$ python -q
>>> import numpy as np
>>> np.set_printoptions(precision=2, suppress=True, linewidth=160)
>>> W0 = np.maximum(np.array([[0],
...     [2],
...     [1],
...     [0],
...     [1],
...     [1],
...     [1],
...     [0],
...     [1],
...     [2],
...     [1],
...     [0],
...     [0],
...     [1],
...     [0],
...     [0],
...     [0],
...     [1],
...     [1],
...     [0],
...     [2],
...     [0],
...     [2],
...     [2],
...     [1],
...     [0]]) @ np.array([[-4, 9, -9]]) + np.array([0, 3, -3]), 0)
>>> print(W0)
[[ 0  3  0]
 [ 0 21  0]
 [ 0 12  0]
 [ 0  3  0]
 [ 0 12  0]
 [ 0 12  0]
 [ 0 12  0]
 [ 0  3  0]
 [ 0 12  0]
 [ 0 21  0]
 [ 0 12  0]
 [ 0  3  0]
 [ 0  3  0]
 [ 0 12  0]
 [ 0  3  0]
 [ 0  3  0]
 [ 0  3  0]
 [ 0 12  0]
 [ 0 12  0]
 [ 0  3  0]
 [ 0 21  0]
 [ 0  3  0]
 [ 0 21  0]
 [ 0 21  0]
 [ 0 12  0]
 [ 0  3  0]]
>>> left, sig, VT = np.linalg.svd(W0)
>>> evecs = VT[:(sig > 1e-8).sum()]
>>> rng = np.random.default_rng(75)
>>> vec = W0[21] + -1 * W0[4] + rng.integers(2) * np.eye(3)[1]
>>> vec
array([ 0., -8.,  0.])
>>> round(np.linalg.norm(vec - evecs.T @ evecs @ vec), 2)
np.float64(0.0)
>>> print(np.allclose(evecs.T @ evecs @ vec, vec))
True
>>> K = np.array([[-12.68, 7.17, -13.7],
...     [5.6, 17.02, 8.89],
...     [-18.21, 0.69, 8.23],
...     [-0.22, 16.62, 11.13],
...     [17.93, 5.57, 6.9],
...     [-10.71, -8.03, 14.86],
...     [-2.83, 19.79, 0.66],
...     [-7.63, -4.17, -18.01],
...     [-0.8, 0.71, -19.97],
...     [5.88, 0.79, 19.1],
...     [12.05, -13.46, 8.59],
...     [-6.64, 17.03, 8.1],
...     [4.46, -10.61, 16.36],
...     [0.91, -19.31, -5.12],
...     [13.58, -9.72, 11.01],
...     [-3.44, 11.6, -15.92]])
>>> cent = K[[12, 5]].astype(float)
>>> for _ in range(7):
...     lab = np.linalg.norm(K[:, None] - cent, axis=-1).argmin(axis=1)
...     cent = np.array([K[lab == j].mean(axis=0) for j in range(2)])
... 
>>> lab
array([1, 1, 1, 1, 0, 0, 1, 1, 1, 0, 0, 1, 0, 0, 0, 1])
>>> cent
array([[ 6.3 , -7.82, 10.24],
       [-5.21,  9.61, -3.4 ]])
>>> np.abs(cent[1] - cent[0]).argmax()
np.int64(1)
>>> vec = np.array([-2, 3, 0])
>>> np.sign((cent @ vec).round(6))
array([-1.,  1.])
>>> cent @ (2 * vec)
array([-72.15,  78.46])
>>> cent * vec
array([[-12.6 , -23.47,   0.  ],
       [ 10.41,  28.82,  -0.  ]])
>>> print(cent @ np.eye(3)[0])
[ 6.3  -5.21]
>>> G = np.cov(K, rowvar=False)
>>> G
array([[ 97.81, -23.51,  41.93],
       [-23.51, 149.76, -11.57],
       [ 41.93, -11.57, 167.83]])
>>> print(K.std(axis=0))
[ 9.58 11.85 12.54]
>>> np.polyfit(K[:, 2], K[:, 0], 1)
array([ 0.25, -0.81])
>>> np.linalg.eigvalsh(G)[::-1]
array([196.79, 144.17,  74.45])
>>> np.argwhere(np.triu(np.abs(np.corrcoef(K.T)) > 0.8, 1))
array([], shape=(0, 2), dtype=int64)
>>> np.argsort(-K.std(axis=0).round(6), kind="stable")
array([2, 1, 0])
>>> np.corrcoef(K.T)
array([[ 1.  , -0.19,  0.33],
       [-0.19,  1.  , -0.07],
       [ 0.33, -0.07,  1.  ]])
>>> J = np.load("x.npy")
>>> J
array([[ 3.,  0.,  2.,  0.],
       [ 1.,  2.,  2.,  0.],
       [ 3.,  3.,  2.,  0.],
       [ 0.,  0.,  0., -2.]])
>>> rk = np.linalg.matrix_rank(W0)
>>> print(rk)
1
>>> null = np.linalg.svd(W0)[2][rk:].T
>>> null.shape
(3, 2)
>>> print([int(np.linalg.matrix_rank(np.delete(W0, i, axis=0))) for i in range(26)])
[1, 1, 1, 1, 1, 1, 1, 1, 1, 1, 1, 1, 1, 1, 1, 1, 1, 1, 1, 1, 1, 1, 1, 1, 1, 1]
